$ ipython --no-banner

In [1]: import numpy as np

In [2]: np.set_printoptions(precision=2, suppress=True, linewidth=100, legacy="1.25")

In [3]: def rd(a):
   ...:     return np.round(a, 2) + 0
   ...: 

In [4]: out = np.array([[7, -5], [-6, 8]])

In [5]: W2 = np.array([[0, 3], [3, 2]])

In [6]: E = np.kron(out, W2)

In [7]: E
Out[7]: 
array([[  0,  21,   0, -15],
       [ 21,  14, -15, -10],
       [  0, -18,   0,  24],
       [-18, -12,  24,  16]])

In [8]: ev, vecs = np.linalg.eig(E)

In [9]: rd(ev)
Out[9]: array([ 54.11, -28.11,  -4.32,   8.32])

In [10]: rd(np.sort(np.linalg.eigvals(np.linalg.inv(E))))
Out[10]: array([-0.23, -0.04,  0.02,  0.12])

In [11]: rd(np.sort(np.linalg.eigvals(E.T)))
Out[11]: array([-28.11,  -4.32,   8.32,  54.11])

In [12]: K = np.load("case0.npy")

In [13]: K
Out[13]: 
array([[1.  , 0.7 , 0.49, 0.34, 0.24, 0.17, 0.12],
       [0.7 , 1.  , 0.7 , 0.49, 0.34, 0.24, 0.17],
       [0.49, 0.7 , 1.  , 0.7 , 0.49, 0.34, 0.24],
       [0.34, 0.49, 0.7 , 1.  , 0.7 , 0.49, 0.34],
       [0.24, 0.34, 0.49, 0.7 , 1.  , 0.7 , 0.49],
       [0.17, 0.24, 0.34, 0.49, 0.7 , 1.  , 0.7 ],
       [0.12, 0.17, 0.24, 0.34, 0.49, 0.7 , 1.  ]])

In [14]: def softmax(z):
    ...:     e = np.exp(z - z.max(axis=-1, keepdims=True))
    ...:     return e / e.sum(axis=-1, keepdims=True)
    ...: 

In [15]: rd(softmax(E[1]))
Out[15]: array([1., 0., 0., 0.])

In [16]: att = E @ E.T / np.sqrt(4)

In [17]: rd(softmax(att + np.triu(np.full(att.shape, -np.inf), 1)))
Out[17]: 
array([[1., 0., 0., 0.],
       [0., 1., 0., 0.],
       [0., 0., 1., 0.],
       [0., 0., 0., 1.]])
